$ python -q
>>> import numpy as np
>>> from numpy import linalg as LA
>>> np.set_printoptions(precision=3, suppress=True, linewidth=200, floatmode="fixed")
>>> other = np.array([[6, 6, 2, 5, 3],
...     [9, 7, 7, 1, 0],
...     [6, 8, 9, 2, 5],
...     [6, 9, 8, 2, 7],
...     [8, 6, 4, 3, 7]])
>>> data = np.tril(other)
>>> data
array([[6, 0, 0, 0, 0],
       [9, 7, 0, 0, 0],
       [6, 8, 9, 0, 0],
       [6, 9, 8, 2, 0],
       [8, 6, 4, 3, 7]])
>>> w, vecs = LA.eig(data)
>>> data @ vecs[:, 0] - w[0] * vecs[:, 0]
array([0.000, 0.000, 0.000, 0.000, 0.000])
>>> np.prod(w)
np.float64(5292.0)
>>> w
array([7.000, 2.000, 9.000, 7.000, 6.000])
>>> np.sort(LA.eigvals(data @ data))
array([ 4.000, 36.000, 49.000, 49.000, 81.000])
>>> Uu, s = LA.svd(data)
Traceback (most recent call last):
  File "<python-input-11>", line 1, in <module>
    Uu, s = LA.svd(data)
    ^^^^^
ValueError: too many values to unpack (expected 2)
>>> Uu, s, Vh = LA.svd(data, full_matrices=False)
>>> print(np.round(Uu.T @ Uu, 3) + 0)
[[1.000 0.000 0.000 0.000 0.000]
 [0.000 1.000 0.000 0.000 0.000]
 [0.000 0.000 1.000 0.000 0.000]
 [0.000 0.000 0.000 1.000 0.000]
 [0.000 0.000 0.000 0.000 1.000]]
>>> s
array([24.161,  8.454,  6.273,  3.112,  1.327])
>>> (s > 1e-8).sum()
np.int64(5)
>>> np.round(Vh @ Vh.T, 3) + 0
array([[1.000, 0.000, 0.000, 0.000, 0.000],
       [0.000, 1.000, 0.000, 0.000, 0.000],
       [0.000, 0.000, 1.000, 0.000, 0.000],
       [0.000, 0.000, 0.000, 1.000, 0.000],
       [0.000, 0.000, 0.000, 0.000, 1.000]])
>>> round(float(np.sqrt((s ** 2).sum())), 3), np.round(LA.norm(data), 3)
(26.571, np.float64(26.571))
>>> np.allclose(Uu * s @ Vh, data)
True
>>> print(Uu.shape, s.shape, Vh.shape)
(5, 5) (5,) (5, 5)
>>> np.round(Uu.T @ data @ Vh.T, 3) + 0
array([[24.161,  0.000,  0.000,  0.000,  0.000],
       [ 0.000,  8.454,  0.000,  0.000,  0.000],
       [ 0.000,  0.000,  6.273,  0.000,  0.000],
       [ 0.000,  0.000,  0.000,  3.112,  0.000],
       [ 0.000,  0.000,  0.000,  0.000,  1.327]])
>>> np.abs(Uu[:, 0]).round(6).argmax()
np.int64(3)
